$ python3 -q
>>> import numpy as np
>>> import numpy.linalg as la
>>> np.set_printoptions(precision=1, suppress=True, linewidth=200)
>>> M = np.load("out4.npy")
>>> print(M)
[[-1  3 -1  4]
 [ 4  4  3  6]
 [ 8  5 -2 10]
 [ 4  0 -5 12]
 [-1  2  0 14]
 [ 2  1  1 19]
 [ 7 -4 -2 18]
 [ 5  1 -2 19]
 [10 -4  3 14]
 [ 8  0  6 16]
 [ 4 -2  6 16]
 [ 4 -4  1 18]]
>>> rng = np.random.default_rng(700)
>>> idx = rng.permutation(4)
>>> B = M[:, idx] * rng.choice([-1, 1], 4)
>>> print(B)
[[  1  -4   3   1]
 [ -4  -6   4  -3]
 [ -8 -10   5   2]
 [ -4 -12   0   5]
 [  1 -14   2   0]
 [ -2 -19   1  -1]
 [ -7 -18  -4   2]
 [ -5 -19   1   2]
 [-10 -14  -4  -3]
 [ -8 -16   0  -6]
 [ -4 -16  -2  -6]
 [ -4 -18  -4  -1]]
>>> Uu, _, Vt = la.svd(M.T @ B)
>>> np.round(Uu @ Vt, 1) + 0
array([[-1.,  0.,  0.,  0.],
       [ 0.,  0.,  1.,  0.],
       [ 0.,  0.,  0., -1.],
       [ 0., -1.,  0.,  0.]])
>>> Xc = (M - M.mean(axis=0)) / M.std(axis=0)
>>> np.argwhere(np.abs(Xc) > 2)
array([[0, 3]])
>>> coef = la.lstsq(np.delete(Xc, 2, axis=1), Xc[:, 2])[0]
>>> np.abs(coef).argmax()
np.int64(1)
>>> O, _ = la.qr(np.array([[0.2, -0.2, 1.9, 0.7, -0.2],
...     [-0.3, 0.4, -0.8, -1.0, 1.3],
...     [0.0, -0.1, 0.0, -0.5, -0.2],
...     [1.0, 0.6, -0.6, 0.1, 0.4],
...     [-0.5, 0.5, -1.2, 1.2, 0.7]]))
>>> ev = np.array([5, 2, 0, 1, 2])
>>> K = O @ np.diag(ev) @ O.T
>>> K.round(1) + 0
array([[ 0.3, -0.5,  0.3,  0.5, -0.6],
       [-0.5,  1.5, -0.1, -0.6,  0.7],
       [ 0.3, -0.1,  1.9,  0. ,  0.2],
       [ 0.5, -0.6,  0. ,  4.2, -1.1],
       [-0.6,  0.7,  0.2, -1.1,  2.2]])
>>> # symmetric, so the eigenvalues are real
>>> B = K / np.sqrt((K ** 2).mean(axis=1, keepdims=True))
>>> K - K.mean(axis=1, keepdims=True)
array([[ 0.3, -0.5,  0.3,  0.5, -0.6],
       [-0.7,  1.3, -0.3, -0.8,  0.5],
       [-0.2, -0.6,  1.4, -0.5, -0.3],
       [-0.1, -1.2, -0.6,  3.6, -1.7],
       [-0.9,  0.4, -0.1, -1.4,  1.9]])
>>> np.round(la.matrix_power(K, 3), 1) + 0
array([[  4.3,  -6.6,   1.2,  17.1, -10.1],
       [ -6.6,  10.8,  -1. , -25.2,  15.5],
       [  1.2,  -1. ,   7.5,   0. ,   1.1],
       [ 17.1, -25.2,   0. ,  92.8, -42.5],
       [-10.1,  15.5,   1.1, -42.5,  26.7]])
>>> print(np.round(np.sort(np.abs(la.eigvals(K))), 1) + 0)
[0. 1. 2. 2. 5.]
>>> print(np.allclose(K, K.T))
True
>>> round(np.trace(K), 1)
np.float64(10.0)
>>> Uu, sig, Vt = la.svd(K)
>>> V = Vt[:(sig > 1e-8).sum()]
>>> vec = K[4] + -3 * K[0] + rng.integers(2) * np.eye(5)[3]
>>> vec
array([-1.5,  2.2, -0.7, -2.5,  4. ])
>>> np.round(V.T @ V, 1) + 0
array([[ 0.1, -0.2,  0.1,  0. , -0.2],
       [-0.2,  1. ,  0. ,  0. ,  0. ],
       [ 0.1,  0. ,  1. ,  0. ,  0. ],
       [ 0. ,  0. ,  0. ,  1. ,  0. ],
       [-0.2,  0. ,  0. ,  0. ,  1. ]])
>>> print(np.diag(V.T @ V))
[0.1 1.  1.  1.  1. ]
>>> np.allclose(V.T @ V @ vec, vec)
True
>>> print(la.matrix_rank(np.vstack([K, vec])))
4
>>> ev, V = la.eigh(K)
>>> vec = np.array([3, -4, 4, -4, 0])
>>> (np.sign(V[:, -1].round(6)) == np.sign(V[0, -1].round(6))).astype(int)
array([1, 0, 0, 1, 0])
>>> np.round(V * np.abs(ev) @ V.T, 1) + 0
array([[ 0.3, -0.5,  0.3,  0.5, -0.6],
       [-0.5,  1.5, -0.1, -0.6,  0.7],
       [ 0.3, -0.1,  1.9,  0. ,  0.2],
       [ 0.5, -0.6,  0. ,  4.2, -1.1],
       [-0.6,  0.7,  0.2, -1.1,  2.2]])
>>> np.round(V * np.maximum(ev, 0) @ V.T, 1) + 0
array([[ 0.3, -0.5,  0.3,  0.5, -0.6],
       [-0.5,  1.5, -0.1, -0.6,  0.7],
       [ 0.3, -0.1,  1.9,  0. ,  0.2],
       [ 0.5, -0.6,  0. ,  4.2, -1.1],
       [-0.6,  0.7,  0.2, -1.1,  2.2]])
>>> print(la.eigvalsh(K[1:, 1:]))
[1.  1.8 2.  4.9]
>>> Uu, sig, Vt = la.svd(K)
>>> np.argmax(sig[:-1] / (sig[1:] + 1e-6)) + 1
np.int64(4)
>>> B = Uu[:, :4] @ np.diag(sig[:4]) @ Vt[:4]
>>> la.matrix_rank(B)
np.int64(4)
>>> print(np.round(la.norm(K - B) / la.norm(K), 1))
0.0
>>> round(la.norm(K - B, 2), 1), np.round(sig[4], 1)
(np.float64(0.0), np.float64(0.0))
>>> data = np.array([[-2, -1, -1, -2, 2], [1, 1, -2, 0, -2], [2, 2, 0, -2, 1]])
>>> data[:, 1] = 5 * data[:, 0]
>>> data
array([[ -2, -10,  -1,  -2,   2],
       [  1,   5,  -2,   0,  -2],
       [  2,  10,   0,  -2,   1]])
>>> B = data / la.norm(data, axis=1, keepdims=True)
>>> C2 = B @ B.T
>>> (np.abs(C2) > 0.9).astype(int)
array([[1, 0, 0],
       [0, 1, 0],
       [0, 0, 1]])
>>> (C2 - 2 * np.eye(3)).round(6).argmax(axis=1)
array([1, 2, 1])
>>> C2[2]
array([-0.9,  0.8,  1. ])
>>> mat = np.load("w.npy")
>>> print(mat)
[[-3  3  0  0  0  0]
 [ 1 -2  0  0  0  0]
 [-3  0  0  0  0  0]
 [ 0  0 -3  3  0  0]
 [ 0  0  1 -2  0  0]
 [ 0  0 -3  0  0  0]
 [ 0  0  0  0 -3  3]
 [ 0  0  0  0  1 -2]
 [ 0  0  0  0 -3  0]]
>>> B = data[0, 0] * data[1:] - np.outer(data[1:, 0], data[0])
>>> B
array([[ 0,  0,  5,  2,  2],
       [ 0,  0,  2,  8, -6]])
>>> print(np.flatnonzero(~B.round(6).any(axis=1)))
[]
>>> print(data[:, 0] / data[0, 0])
[ 1.  -0.5 -1. ]
>>> B = np.c_[mat[:, :2] @ np.array([[5, -2], [-3, 5]]), np.array([2, 0, 2, 2, -3, 0, 0, 3, -3])]
>>> B
array([[-24,  21,   2],
       [ 11, -12,   0],
       [-15,   6,   2],
       [  0,   0,   2],
       [  0,   0,  -3],
       [  0,   0,   0],
       [  0,   0,   0],
       [  0,   0,   3],
       [  0,   0,  -3]])
>>> print(np.round(la.norm(B - mat @ la.lstsq(mat, B)[0], axis=0), 1) + 0)
[0.  0.  3.5]
>>> vec = np.array([-1, -2, 0, -2, -1, 1])
>>> rhs = mat @ vec
>>> coef, lr = np.zeros(6), 1 / la.norm(mat, 2) ** 2
>>> for i in range(12):
...     coef -= lr * mat.T @ (mat @ coef - rhs)
...     if i % 2 == 0: print(i, round(la.norm(mat @ coef - rhs), 1))
... 
0 4.8
2 3.4
4 2.3
6 1.6
8 1.1
10 0.8
>>> round(float(la.cond(mat)), 1)
2.4
>>> vec = np.array([5, -3, -3, 5, -5, -1])
>>> h1 = np.maximum(mat @ vec, 0)
>>> np.maximum(mat @ vec, 0) - np.maximum(-mat @ vec, 0)
array([-24,  11, -15,  24, -13,   9,  12,  -3,  15])
>>> B = np.array([[3, 0, 3], [0, 0, 1]])
>>> X = B.T @ B
>>> X
array([[ 9,  0,  9],
       [ 0,  0,  0],
       [ 9,  0, 10]])
>>> r = la.matrix_rank(X)
>>> r
np.int64(2)
>>> N = la.svd(X)[2][r:].T
>>> [int(la.matrix_rank(X[:, :j + 1])) for j in range(3)]
[1, 1, 2]
>>> X @ N
array([[0.],
       [0.],
       [0.]])
>>> N @ N.T
array([[0., 0., 0.],
       [0., 1., 0.],
       [0., 0., 0.]])
>>> N.shape
(3, 1)
>>> print(np.allclose(X @ N, 0))
True
>>> B = np.array([[-2, 2, -2, -1, -3],
...     [3, 1, -3, -1, -2],
...     [-1, 1, -3, 3, 3],
...     [1, -2, 0, 3, -1],
...     [3, -3, 3, -2, 1]])
>>> feats = B - B.T
>>> feats
array([[ 0, -1, -1, -2, -6],
       [ 1,  0, -4,  1,  1],
       [ 1,  4,  0,  3,  0],
       [ 2, -1, -3,  0,  1],
       [ 6, -1,  0, -1,  0]])
>>> np.round(la.norm(feats, 2) / la.norm(feats), 1)
np.float64(0.6)
>>> la.matrix_rank(feats, rtol=0.1)
np.int64(4)
>>> np.argsort(-la.norm(feats, axis=0).round(6), kind="stable")[:3]
array([0, 4, 2])
>>> vec = np.array([1, 0, 3, 1, 2])
>>> np.round(la.svd(feats, compute_uv=False), 1) + 0
array([7. , 7. , 4.7, 4.7, 0. ])
>>> O = la.solve(np.eye(5) - feats, np.eye(5) + feats)
>>> np.round(O @ O.T, 1) + 0
array([[1., 0., 0., 0., 0.],
       [0., 1., 0., 0., 0.],
       [0., 0., 1., 0., 0.],
       [0., 0., 0., 1., 0.],
       [0., 0., 0., 0., 1.]])
>>> r0, v = feats[3], feats[2]
>>> r0 @ r0
np.int64(15)
>>> pr = (r0 @ v) / (r0 @ r0) * r0
>>> v - pr
array([ 1.3,  3.9, -0.4,  3. ,  0.1])
>>> (v - pr) @ r0
np.float64(0.0)
>>> np.round(la.norm(r0 + v) ** 2 + la.norm(r0 - v) ** 2, 1)
np.float64(82.0)
>>> F = np.load("layer2.npy")
>>> F
array([[2, 2, 0, 1, 1],
       [1, 2, 2, 0, 1],
       [1, 1, 2, 2, 0],
       [0, 1, 1, 2, 2],
       [2, 0, 1, 1, 2]])
>>> (F @ F)[0]
array([8, 9, 6, 5, 8])
>>> np.fft.fft(F[0])
array([ 6. +0.j ,  2.1-0.4j, -0.1-1.5j, -0.1+1.5j,  2.1+0.4j])
>>> F @ np.ones(5)
array([6., 6., 6., 6., 6.])
>>> np.allclose(F @ F.T, F.T @ F)
True
>>> F @ (-1.0) ** np.arange(5)
array([0., 2., 0., 0., 4.])
>>> B = np.array([[2, 0, -3], [4, -5, 2], [-1, 3, -5], [-5, 5, 1], [-4, 0, 2]])
>>> B.T @ F.T
array([[  3,   4,  -6, -15, -10],
       [ -5,  -4,  11,   8,   8],
       [  1,  -7,  -9,   3,  -6]])
>>> print(np.einsum("ik,kj->ij", F, B))
[[  3  -5   1]
 [  4  -4  -7]
 [ -6  11  -9]
 [-15   8   3]
 [-10   8  -6]]
>>> np.vstack([F, B.T]).shape
(8, 5)
>>> vec = np.array([0, -2, 1, -1, -1])
>>> print(F * vec)
[[ 0 -4  0 -1 -1]
 [ 0 -4  2  0 -1]
 [ 0 -2  2 -2  0]
 [ 0 -2  1 -2 -2]
 [ 0  0  1 -1 -2]]
>>> vec = np.array([5, -2, -2, -5, -5])
>>> rhs = F @ vec
>>> rhs
array([ -4,  -8, -11, -24,  -7])
>>> la.solve(F, 3 * rhs)
array([ 15.,  -6.,  -6., -15., -15.])
>>> idx = rng.permutation(5)
>>> idx
array([4, 2, 0, 3, 1])
>>> B = F[idx][:, idx]
>>> round(float(la.det(B)), 1), np.round(la.det(F[idx]), 1)
(66.0, np.float64(-66.0))
>>> np.allclose(B, F)
False
>>> np.diag(B)
array([2, 2, 2, 2, 2])
>>> E = np.array([[0, 0, 2, -1], [0, 0, 2, 1], [0, 0, 0, 1], [0, 0, 0, 0]])
>>> E
array([[ 0,  0,  2, -1],
       [ 0,  0,  2,  1],
       [ 0,  0,  0,  1],
       [ 0,  0,  0,  0]])
>>> # rows and columns are dependent
>>> def softmax(z):
...     e = np.exp(z - z.max(axis=-1, keepdims=True))
...     return e / e.sum(axis=-1, keepdims=True)
... 
>>> softmax(E[1])
array([0.1, 0.1, 0.6, 0.2])
>>> S = E @ E.T / np.sqrt(4)
>>> np.round(softmax(S), 1) + 0
array([[0.7, 0.2, 0. , 0.1],
       [0.2, 0.6, 0.1, 0.1],
       [0.1, 0.3, 0.3, 0.2],
       [0.2, 0.2, 0.2, 0.2]])
>>> softmax(S).round(6).argmax(axis=1)
array([0, 1, 1, 0])
>>> softmax(S + np.triu(np.full(S.shape, -np.inf), 1))
array([[1. , 0. , 0. , 0. ],
       [0.3, 0.7, 0. , 0. ],
       [0.2, 0.4, 0.4, 0. ],
       [0.2, 0.2, 0.2, 0.2]])
>>> r = la.matrix_rank(E)
>>> r
np.int64(2)
>>> N = la.svd(E)[2][r:].T
>>> print(np.round(E @ N, 1) + 0)
[[0. 0.]
 [0. 0.]
 [0. 0.]
 [0. 0.]]
>>> N.shape
(4, 2)
>>> print(np.round(N @ N.T, 1) + 0)
[[1. 0. 0. 0.]
 [0. 1. 0. 0.]
 [0. 0. 0. 0.]
 [0. 0. 0. 0.]]
>>> [int(la.matrix_rank(E[:i])) for i in range(1, len(E) + 1)]
[1, 2, 2, 2]
>>> np.allclose(E @ N, 0)
True
>>> [int(la.matrix_rank(la.matrix_power(E, p))) for p in range(1, 5)]
[2, 1, 0, 0]
>>> la.matrix_power(E - np.diag(np.diag(E)), 4)
array([[0, 0, 0, 0],
       [0, 0, 0, 0],
       [0, 0, 0, 0],
       [0, 0, 0, 0]])
>>> P = np.triu(np.array([[3, -1, 1, 1], [0, 3, -1, -3], [1, 3, 2, -3], [0, 1, 1, -1]]), 1) + np.eye(4)
>>> B = P @ E @ la.inv(P)
>>> print(np.poly(B))
[1. 0. 0. 0. 0.]
>>> B
array([[ 0.,  0.,  0., -1.],
       [ 0.,  0.,  2.,  6.],
       [ 0.,  0.,  0.,  1.],
       [ 0.,  0.,  0.,  0.]])
>>> B = np.array([[3, 3], [3, 2], [1, 1], [3, 0]])
>>> E @ B
array([[-1,  2],
       [ 5,  2],
       [ 3,  0],
       [ 0,  0]])
>>> la.matrix_rank(np.vstack([E, B.T]))
np.int64(4)
>>> np.einsum("ik,kj->ij", E, B)
array([[-1,  2],
       [ 5,  2],
       [ 3,  0],
       [ 0,  0]])
>>> np.einsum("ij->j", E)
array([0, 0, 4, 1])
>>> np.vstack([E, B.T]).shape
(6, 4)
>>> print(la.matrix_rank(E @ B))
2
